>>> import numpy as np
>>> from numpy import linalg as LA
>>> np.set_printoptions(suppress=True, linewidth=100)
>>> data = np.array([[-2, -1, -2, 1],
...     [-2, 1, 1, -2],
...     [-1, -2, 0, -2],
...     [1, 2, 1, -1],
...     [-2, 0, -2, -2],
...     [-6, 1, 0, -3]])
>>> B = data / np.sqrt((data ** 2).mean(axis=1, keepdims=True))
>>> print(np.round(LA.norm(B, axis=1), 1))
[2. 2. 2. 2. 2. 2.]
>>> print(LA.matrix_rank(data - data.mean(axis=1, keepdims=True)))
3
>>> print(B[1].round(1))
[-1.3  0.6  0.6 -1.3]
>>> def softmax(z):
...     e = np.exp(z - z.max(axis=-1, keepdims=True))
...     return e / e.sum(axis=-1, keepdims=True)
... 
>>> print(np.round(softmax(data[5]), 1) + 0)
[0.  0.7 0.3 0. ]
>>> scores = data @ data.T / np.sqrt(4)
>>> print(softmax(scores).round(6).argmax(axis=1))
[0 5 5 3 5 5]
>>> print(np.round(softmax(scores + np.triu(np.full(scores.shape, -np.inf), 1)), 1) + 0)
[[1.  0.  0.  0.  0.  0. ]
 [0.  1.  0.  0.  0.  0. ]
 [0.  0.1 0.9 0.  0.  0. ]
 [0.  0.1 0.  0.9 0.  0. ]
 [0.  0.  0.  0.  0.9 0. ]
 [0.  0.  0.  0.  0.  1. ]]
>>> print(np.round(softmax(scores)[5] @ data, 1) + 0)
[-6.  1.  0. -3.]
>>> W1 = np.array([[5, -9, 1, 2, -1],
...     [5, 0, 0, 6, 9],
...     [0, -1, 2, 0, 0],
...     [4, 9, -3, -7, 3]])
>>> b = np.array([5, 5, 5, 8, 1])
>>> hid = np.maximum(data @ W1 + b, 0)
>>> print((hid > 0).astype(int))
[[0 1 0 0 0]
 [0 1 1 1 1]
 [0 0 1 1 0]
 [1 0 1 1 1]
 [0 1 1 1 0]
 [0 1 1 1 1]]
>>> print(LA.matrix_rank(hid))
5
>>> print(hid)
[[ 0 34  0  0  0]
 [ 0  4 11 24  6]
 [ 0  0 10  8  0]
 [16  0 11 29 15]
 [ 0  7  5 18  0]
 [ 0 32  8 23  7]]
>>> print(np.round((hid > 0).mean(axis=0), 1))
[0.2 0.7 0.8 0.8 0.5]
>>> cent = np.array([[0, 2], [2, 2], [2, 2], [1, 2], [0, 2]])
>>> print(hid @ cent)
[[ 68  68]
 [ 54  90]
 [ 28  36]
 [ 51 142]
 [ 42  60]
 [103 140]]
>>> print((hid @ cent).round(6).argmax(axis=1))
[0 1 1 1 1 1]
>>> W0 = np.array([[3, 5, 5, 3, 3],
...     [4, 0, 2, 4, 4],
...     [5, 0, 0, 5, 5],
...     [0, 1, 3, 2, 3],
...     [1, 2, 4, 0, 4],
...     [3, 0, 5, 1, 4]])
>>> print(W0)
[[3 5 5 3 3]
 [4 0 2 4 4]
 [5 0 0 5 5]
 [0 1 3 2 3]
 [1 2 4 0 4]
 [3 0 5 1 4]]
>>> W1 = np.array([[-1, -2, -2, -1, -2, -3],
...     [0, -3, -2, -2, -3, -3],
...     [1, 0, -1, 2, 2, -1],
...     [-1, 2, -1, 1, -3, -1],
...     [3, 3, -2, 1, -1, 2]])
>>> b = np.array([-2, 2, 0, -2, 2, 0])
>>> hid = np.maximum(W0 @ W1 + b, 0)
>>> print(np.round((hid > 0).mean(axis=0), 1))
[1.  0.8 0.  1.  0.  0. ]
>>> print((hid > 0).astype(int))
[[1 0 0 1 0 0]
 [1 1 0 1 0 0]
 [1 1 0 1 0 0]
 [1 1 0 1 0 0]
 [1 1 0 1 0 0]
 [1 1 0 1 0 0]]
>>> print(hid)
[[ 6  0  0  1  0  0]
 [ 4 14  0  6  0  0]
 [ 3 17  0  3  0  0]
 [ 8 12  0  7  0  0]
 [13  6  0  5  0  0]
 [11 10  0 10  0  0]]
>>> cent = np.array([[2, 1], [2, 1], [1, 2], [1, 0], [1, 0], [2, 2]])
>>> print((hid @ cent).round(6).argmax(axis=1))
[0 0 0 0 0 0]
>>> print(hid @ cent)
[[13  6]
 [42 18]
 [43 20]
 [47 20]
 [43 19]
 [52 21]]
>>> print(W1 @ cent)
[[-17 -13]
 [-19 -13]
 [  3  -3]
 [ -3  -3]
 [ 14   6]]
>>> print(W0.sum(axis=1))
[19 14 15  9 11 13]
>>> print(np.round(W0.mean(axis=0), 1))
[2.7 1.3 3.2 2.5 3.8]
>>> print(np.diff(W0, axis=0))
[[ 1 -5 -3  1  1]
 [ 1  0 -2  1  1]
 [-5  1  3 -3 -2]
 [ 1  1  1 -2  1]
 [ 2 -2  1  1  0]]
>>> LA.rank(W0)
Traceback (most recent call last):
  File "<python-input-39>", line 1, in <module>
    LA.rank(W0)
    ^^^^^^^
AttributeError: module 'numpy.linalg' has no attribute 'rank'
>>> print(LA.matrix_rank(W0))
5
>>> np.zeros(6, 5)
Traceback (most recent call last):
  File "<python-input-41>", line 1, in <module>
    np.zeros(6, 5)
    ~~~~~~~~^^^^^^
TypeError: Cannot interpret '5' as a data type
>>> print(np.round(LA.svd(W0, compute_uv=False), 1))
[15.7  6.8  3.8  2.1  1.5]
>>> mat = np.diag(np.array([2, 2, 1]))
>>> print(mat)
[[2 0 0]
 [0 2 0]
 [0 0 1]]
>>> # 3 blocks once reordered
>>> B = np.c_[data[:, :1] @ np.array([[-3]]), np.array([0, 2, 0, 2, 2, 2])]
>>> print(B)
[[ 6  0]
 [ 6  2]
 [ 3  0]
 [-3  2]
 [ 6  2]
 [18  2]]
>>> print(np.round(LA.norm(B - data @ LA.lstsq(data, B)[0], axis=0), 1) + 0)
[0.  0.9]
>>> print(LA.matrix_rank(B))
2
>>> vec = np.array([-5, 1])
>>> rhs = B @ vec
>>> try:
...     LA.solve(B, rhs)
... except LA.LinAlgError as e:
...     print(repr(e))
... 
LinAlgError('Last 2 dimensions of the array must be square')
>>> print(np.round(LA.pinv(B) @ B, 1) + 0)
[[1. 0.]
 [0. 1.]]
>>> print(rhs)
[-30 -28 -15  17 -28 -88]
>>> print(np.round(LA.solve(B.T @ B, B.T @ rhs), 1))
[-5.  1.]
>>> rng = np.random.default_rng(802)
>>> rhs = rhs + 0.3 * rng.normal(size=6)
>>> print(rhs.round(1))
[-30.2 -28.3 -14.8  17.1 -28.5 -88. ]
>>> b, *_ = LA.lstsq(B, rhs)
>>> print(round(LA.norm(rhs - B @ b), 1))
0.5
>>> print([round(float(LA.norm(LA.solve(B.T @ B + lam * np.eye(2), B.T @ rhs))), 2) for lam in (0, 1, 10, 100)])
[5.09, 5.04, 4.81, 3.98]
>>> vec = np.array([0, 1, -1])
>>> rhs = mat @ vec
>>> print(rhs)
[ 0  2 -1]
>>> print(np.round(LA.solve(mat, mat[:, 1]), 1))
[0. 1. 0.]
>>> print(np.round(LA.solve(mat, rhs + mat[:, 2]), 1))
[0. 1. 0.]
>>> print(np.round(LA.solve(mat, 5 * rhs), 1))
[ 0.  5. -5.]
>>> print(np.round(LA.solve(mat, rhs), 1))
[ 0.  1. -1.]
>>> vals, evecs = LA.eigh(mat)
>>> vec = np.array([-1, -1, -5])
>>> print(np.round(LA.eigvalsh(mat[1:, 1:]), 1))
[1. 2.]
>>> print(np.abs(mat).sum(axis=1).max(), np.abs(vals).max())
2 2.0
>>> print(evecs * np.abs(vals) @ evecs.T)
[[2. 0. 0.]
 [0. 2. 0.]
 [0. 0. 1.]]
>>> B = np.array([[0.3, 0.1], [-0.7, -0.8], [-0.9, 0.2], [-0.7, 0.8], [-0.1, 0.9]])
>>> cent = np.array([[0.4, 0.1, -0.7], [1.1, 0.3, -0.3]])
>>> A = B @ cent
>>> print(A.round(1) + 0)
[[ 0.2  0.1 -0.2]
 [-1.2 -0.3  0.7]
 [-0.1  0.   0.6]
 [ 0.6  0.2  0.2]
 [ 1.   0.3 -0.2]]
>>> # rank 2
>>> print([round(float(x), 1) for x in LA.svd(A, compute_uv=False)[:3]])
[1.8, 0.7, 0.0]
>>> print(LA.matrix_rank(A, rtol=0.1))
2
